$ python -q
>>> import numpy as np
>>> np.set_printoptions(precision=2, suppress=True, linewidth=200, floatmode="fixed")
>>> def rd(a):
...     return np.round(a, 2) + 0
... 
>>> J = 0.2 ** np.abs(np.subtract.outer(np.arange(4), np.arange(4)))
>>> print(rd(J))
[[1.00 0.20 0.04 0.01]
 [0.20 1.00 0.20 0.04]
 [0.04 0.20 1.00 0.20]
 [0.01 0.04 0.20 1.00]]
>>> # equal to its transpose
>>> out = np.linalg.inv(J)
>>> print(rd(J @ out))
[[1.00 0.00 0.00 0.00]
 [0.00 1.00 0.00 0.00]
 [0.00 0.00 1.00 0.00]
 [0.00 0.00 0.00 1.00]]
>>> print(rd(out))
[[ 1.04 -0.21  0.00  0.00]
 [-0.21  1.08 -0.21  0.00]
 [ 0.00 -0.21  1.08 -0.21]
 [ 0.00  0.00 -0.21  1.04]]
>>> print(rd(np.linalg.det(J) * np.linalg.det(out)))
1.0
>>> print(rd(np.linalg.slogdet(J)[0]))
1.0
>>> print(rd(np.linalg.cond(J)))
1.92
>>> print(np.allclose(out, J.T))
False
>>> print((np.abs(out) > 1e-9).astype(int))
[[1 1 0 0]
 [1 1 1 0]
 [0 1 1 1]
 [0 0 1 1]]
>>> data = np.array([[0, 0, 0, 0], [0, 0, 0, 0], [0, 0, 0, 0], [4, 2, 2, 1]])
>>> print(data)
[[0 0 0 0]
 [0 0 0 0]
 [0 0 0 0]
 [4 2 2 1]]
>>> # column 2 repeats column 1
>>> rng = np.random.default_rng(742619)
>>> lab = rng.permutation(4)
>>> print(lab)
[1 0 3 2]
>>> out = data[lab][:, lab]
>>> print(np.diag(out))
[0 0 1 0]
>>> print(out)
[[0 0 0 0]
 [0 0 0 0]
 [2 4 1 2]
 [0 0 0 0]]
>>> print(rd(np.sort(np.abs(np.linalg.eigvals(out)))))
[0.00 0.00 0.00 1.00]
>>> mat = np.load("layer18.npy")
>>> print(mat)
[[3 1]
 [1 3]]
>>> # equal to its transpose
>>> L = np.linalg.cholesky(mat)
>>> print(rd(L @ L.T))
[[3.00 1.00]
 [1.00 3.00]]
>>> print(rd(L))
[[1.73 0.00]
 [0.58 1.63]]
>>> print(rd(mat / np.sqrt(np.outer(np.diag(mat), np.diag(mat)))))
[[1.00 0.33]
 [0.33 1.00]]
>>> O, evecs = np.linalg.qr(mat[:, :1])[0], np.linalg.qr(mat[:, 1:])[0]
>>> sv = np.linalg.svd(O.T @ evecs, compute_uv=False)
>>> print(rd(np.degrees(np.arccos(sv.clip(0, 1)))))
[53.13]
>>> print(rd(np.linalg.norm(O @ O.T - evecs @ evecs.T, 2)))
0.8
>>> print(rd(sv))
[0.60]
>>> print((sv > 0.9).sum())
0
>>> T = np.stack([mat, -3 * mat, mat[::-1]])
>>> print(np.einsum("bij,cij->bc", T, T))
[[ 20 -60  12]
 [-60 180 -36]
 [ 12 -36  20]]
>>> print((T @ mat.T).shape)
(3, 2, 2)
>>> print(np.linalg.matrix_rank(T.reshape(3, -1)))
2
>>> ev, evecs = np.linalg.eig(mat)
>>> print(rd(np.sort(np.linalg.eigvals(np.linalg.inv(mat)))))
[0.25 0.50]
>>> print(np.prod(ev))
8.0
>>> print(rd(np.sort(np.linalg.eigvals(mat.T))))
[2.00 4.00]
>>> E = np.load("run7.npy")
>>> print(E)
[[15.31  9.60  8.74 12.00]
 [15.12  7.43  7.95 13.74]
 [14.37 10.11 11.48 10.37]
 [15.49  8.99  7.08 12.60]
 [13.12 10.99  8.72 12.36]
 [15.10  9.99  7.76 10.42]
 [13.93 10.98  9.34 11.51]
 [14.12  8.93  8.82 11.06]
 [15.43  9.52  8.68 10.47]
 [14.62  8.00  8.09 12.27]
 [16.20  9.32  9.81 12.80]]
>>> lab = rng.permutation(4)
>>> out = E[:, lab] * rng.choice([-1, 1], 4)
>>> print(out)
[[ 15.31  -9.60  12.00   8.74]
 [ 15.12  -7.43  13.74   7.95]
 [ 14.37 -10.11  10.37  11.48]
 [ 15.49  -8.99  12.60   7.08]
 [ 13.12 -10.99  12.36   8.72]
 [ 15.10  -9.99  10.42   7.76]
 [ 13.93 -10.98  11.51   9.34]
 [ 14.12  -8.93  11.06   8.82]
 [ 15.43  -9.52  10.47   8.68]
 [ 14.62  -8.00  12.27   8.09]
 [ 16.20  -9.32  12.80   9.81]]
>>> left, _, VT = np.linalg.svd(E.T @ out)
>>> print(lab)
[0 1 3 2]
>>> Xs = out - out.mean(axis=0)
>>> left, sv, VT = np.linalg.svd(Xs, full_matrices=False)
>>> print(rd((sv ** 2).sum() ** 2 / (sv ** 4).sum()))
2.71
>>> print(rd(sv))
[4.98 3.01 2.78 2.05]
>>> print(np.searchsorted(np.cumsum(sv ** 2) / (sv ** 2).sum(), 0.9) + 1)
3
>>> print(rd(Xs.mean(axis=0)))
[0.00 0.00 0.00 0.00]
>>> lab = E[:, 1] > np.median(E[:, 1])
>>> f = E[lab].mean(axis=0) - E[~lab].mean(axis=0)
>>> print(rd((((E - E.mean(axis=0)) @ f > 0) == lab).mean()))
0.73
>>> print(rd(f))
[-0.80  1.64  0.80 -0.82]
>>> A = np.load("a.npy")
>>> print(A)
[[0 0 0 0 0]
 [0 3 0 0 0]
 [0 0 4 0 0]
 [0 0 0 4 0]
 [0 0 0 0 5]]
>>> # triangular: eigenvalues sit on the diagonal
>>> print(np.poly(A))
[   1.00  -16.00   95.00 -248.00  240.00    0.00]
>>> print(np.kron(np.eye(2, dtype=int), A))
[[0 0 0 0 0 0 0 0 0 0]
 [0 3 0 0 0 0 0 0 0 0]
 [0 0 4 0 0 0 0 0 0 0]
 [0 0 0 4 0 0 0 0 0 0]
 [0 0 0 0 5 0 0 0 0 0]
 [0 0 0 0 0 0 0 0 0 0]
 [0 0 0 0 0 0 3 0 0 0]
 [0 0 0 0 0 0 0 4 0 0]
 [0 0 0 0 0 0 0 0 4 0]
 [0 0 0 0 0 0 0 0 0 5]]
>>> print(rd(np.linalg.det(2 * A)), rd(np.linalg.det(A)))
0.0 0.0
>>> print(rd(np.linalg.eigvals(A)))
[0.00 3.00 4.00 4.00 5.00]
>>> print(rd(np.linalg.det(A[::-1])))
0.0
>>> lab = rng.permutation(5)
>>> print(lab)
[1 2 0 4 3]
>>> out = A[lab][:, lab]
>>> print(np.allclose(out, A))
False
>>> print(out)
[[3 0 0 0 0]
 [0 4 0 0 0]
 [0 0 0 0 0]
 [0 0 0 5 0]
 [0 0 0 0 4]]
>>> print(np.diag(out))
[3 4 0 5 4]
>>> print(np.trace(out))
16
>>> rank = np.linalg.matrix_rank(A)
>>> print(rank)
4
>>> N = np.linalg.svd(A)[2][rank:].T
>>> print([int(np.linalg.matrix_rank(np.delete(A, i, axis=0))) for i in range(5)])
[4, 3, 3, 3, 3]
>>> print([int(np.linalg.matrix_rank(A[:, :j + 1])) for j in range(5)])
[0, 1, 2, 3, 4]
>>> print(np.linalg.matrix_rank(A.T @ A), np.linalg.matrix_rank(A @ A.T))
4 4
>>> left, sv, VT = np.linalg.svd(A)
>>> print(sv)
[5.00 4.00 4.00 3.00 0.00]
>>> out = left[:, :4] @ np.diag(sv[:4]) @ VT[:4]
>>> print(np.linalg.matrix_rank(A, rtol=0.05))
4
>>> print(np.abs(A - out).max())
0.0
>>> print(rd(np.linalg.norm(A - out, 2)), sv[4])
0.0 0.0
>>> G = np.cov(E, rowvar=False)
>>> print(G.shape)
(4, 4)
>>> print(np.argwhere(np.triu(np.abs(np.corrcoef(E.T)) > 0.8, 1)))
[]
>>> print(rd(np.corrcoef(E[:, 1], E[:, 3])[0, 1]))
-0.49
>>> print(rd(np.linalg.eigvalsh(G)[::-1]))
[2.48 0.90 0.78 0.42]
>>> print(rd(np.corrcoef(E.T)))
[[ 1.00 -0.46 -0.18  0.18]
 [-0.46  1.00  0.41 -0.49]
 [-0.18  0.41  1.00 -0.37]
 [ 0.18 -0.49 -0.37  1.00]]
>>> F = np.loadtxt("mat.csv", delimiter=",")
>>> print(F)
[[ 0.00  0.00 -1.00  0.00  0.00]
 [ 0.00  4.00  0.00  0.00  0.00]
 [ 0.00  0.00  0.00  0.00 -1.00]
 [-1.00  0.00  0.00  0.00  0.00]
 [ 0.00  0.00  0.00 -4.00  0.00]]
>>> out = np.linalg.inv(F)
>>> print(F @ out)
[[1.00 0.00 0.00 0.00 0.00]
 [0.00 1.00 0.00 0.00 0.00]
 [0.00 0.00 1.00 0.00 0.00]
 [0.00 0.00 0.00 1.00 0.00]
 [0.00 0.00 0.00 0.00 1.00]]
>>> print(np.allclose(out, F.T))
False
>>> print((np.abs(out) > 1e-9).astype(int))
[[0 0 0 1 0]
 [0 1 0 0 0]
 [1 0 0 0 0]
 [0 0 0 0 1]
 [0 0 1 0 0]]
>>> print(out)
[[-0.00 -0.00 -0.00 -1.00 -0.00]
 [ 0.00  0.25  0.00  0.00  0.00]
 [-1.00 -0.00 -0.00 -0.00 -0.00]
 [-0.00 -0.00 -0.00 -0.00 -0.25]
 [-0.00 -0.00 -1.00 -0.00 -0.00]]
>>> arr = np.loadtxt("arr.csv", delimiter=",")
>>> print(rd(arr))
[[-0.18  0.85  0.49]
 [-0.23 -0.52  0.82]
 [ 0.96  0.04  0.29]]
>>> # orthonormal columns
>>> O, Rm = np.linalg.qr(arr)
>>> print(rd(np.abs(np.diag(Rm))))
[1.00 1.00 1.00]
>>> print(abs(Rm[0, 0]), rd(np.linalg.norm(arr[:, 0])))
1.0 1.0
>>> print(O.shape, Rm.shape)
(3, 3) (3, 3)
>>> lab = rng.permutation(4)
>>> print(lab)
[1 2 3 0]
>>> out = J[lab][:, lab]
>>> print(rd(np.sort(np.abs(np.linalg.eigvals(out)))))
[0.71 0.85 1.08 1.36]
>>> print(rd(np.linalg.norm(arr, axis=0)))
[1.00 1.00 1.00]
>>> print(rd(np.linalg.svd(arr, compute_uv=False)))
[1.00 1.00 1.00]
>>> print(rd(arr.T @ arr))
[[1.00 0.00 0.00]
 [0.00 1.00 0.00]
 [0.00 0.00 1.00]]
>>> print(rd(arr.mean(axis=0)))
[0.18 0.12 0.53]
>>> print(np.unravel_index(np.abs(arr).argmax(), arr.shape))
(np.int64(2), np.int64(0))
>>> print(np.linalg.matrix_rank(arr))
3
>>> print(rd(arr.sum(axis=0)))
[0.55 0.37 1.60]
>>> print(rd(np.linalg.norm(arr)))
1.73
>>> print(np.count_nonzero(arr))
9
>>> print(rd(arr - arr[0]))
[[ 0.00  0.00  0.00]
 [-0.05 -1.37  0.33]
 [ 1.14 -0.81 -0.20]]
>>> print(rd(np.diff(arr, axis=0)))
[[-0.05 -1.37  0.33]
 [ 1.18  0.56 -0.53]]
>>> X = np.loadtxt("out3.csv", delimiter=",")
>>> print(X)
[[2.00 0.00 1.00 0.00 0.00]
 [0.00 2.00 0.00 1.00 0.00]
 [0.00 0.00 2.00 0.00 1.00]
 [1.00 0.00 0.00 2.00 0.00]
 [0.00 1.00 0.00 0.00 2.00]]
>>> O, Rm = np.linalg.qr(X)
>>> print(rd(O @ Rm))
[[2.00 0.00 1.00 0.00 0.00]
 [0.00 2.00 0.00 1.00 0.00]
 [0.00 0.00 2.00 0.00 1.00]
 [1.00 0.00 0.00 2.00 0.00]
 [0.00 1.00 0.00 0.00 2.00]]
>>> print(rd(np.abs(np.diag(Rm))))
[2.24 2.24 2.05 1.80 1.79]
>>> print(rd(O))
[[-0.89  0.00 -0.10  0.42 -0.11]
 [ 0.00 -0.89  0.00 -0.11 -0.43]
 [ 0.00  0.00 -0.98 -0.21  0.05]
 [-0.45  0.00  0.20 -0.85  0.22]
 [ 0.00 -0.45  0.00  0.22  0.87]]
>>> print(np.allclose(Rm.T @ Rm, X.T @ X))
True
>>> print(O.shape, Rm.shape)
(5, 5) (5, 5)
>>> print(rd(Rm))
[[-2.24  0.00 -0.89 -0.89  0.00]
 [ 0.00 -2.24  0.00 -0.89 -0.89]
 [ 0.00  0.00 -2.05  0.39 -0.98]
 [ 0.00  0.00  0.00 -1.80  0.23]
 [ 0.00  0.00  0.00  0.00  1.79]]
>>> W1 = np.array([[1, 2], [0, 2], [1, 0], [0, 0], [0, 0]])
>>> b = np.array([-2, -4])
>>> H = np.maximum(Rm @ W1 + b, 0)
>>> print(H)
[[0.00 0.00]
 [0.00 0.00]
 [0.00 0.00]
 [0.00 0.00]
 [0.00 0.00]]
>>> print((H > 0).astype(int))
[[0 0]
 [0 0]
 [0 0]
 [0 0]
 [0 0]]
>>> print((H > 0).mean(axis=0))
[0.00 0.00]
>>> basis = np.array([[2, -3], [1, -1]])
>>> print(W1 @ basis)
[[ 4 -5]
 [ 2 -2]
 [ 2 -3]
 [ 0  0]
 [ 0  0]]
>>> print(H @ basis)
[[0.00 0.00]
 [0.00 0.00]
 [0.00 0.00]
 [0.00 0.00]
 [0.00 0.00]]
>>> print((H @ basis).round(6).argmax(axis=1))
[0 0 0 0 0]
>>> out = X[0, 0] * X[1:] - np.outer(X[1:, 0], X[0])
>>> print(out)
[[ 0.00  4.00  0.00  2.00  0.00]
 [ 0.00  0.00  4.00  0.00  2.00]
 [ 0.00  0.00 -1.00  4.00  0.00]
 [ 0.00  2.00  0.00  0.00  4.00]]
>>> print(np.flatnonzero(~out.round(6).any(axis=1)))
[]
>>> print(X[:, 0] / X[0, 0])
[1.00 0.00 0.00 0.50 0.00]
>>> print(rd(np.linalg.norm(X, axis=0)))
[2.24 2.24 2.24 2.24 2.24]
>>> print(np.linalg.norm(X, axis=1).argmax())
0
>>> print(rd(np.linalg.norm(X[2] - X[1])))
3.16
>>> print(X[2] @ X[1])
0.0
>>> print(rd(np.linalg.norm(X) ** 2 / np.linalg.norm(X, 2) ** 2))
2.78
>>> print(rd(np.linalg.norm(X, "nuc")))
10.65
>>> print(rd(np.linalg.norm(X, 2)))
3.0
>>> print(rd(np.linalg.norm(X[2], 1)), rd(np.linalg.norm(X[2], np.inf)))
3.0 2.0
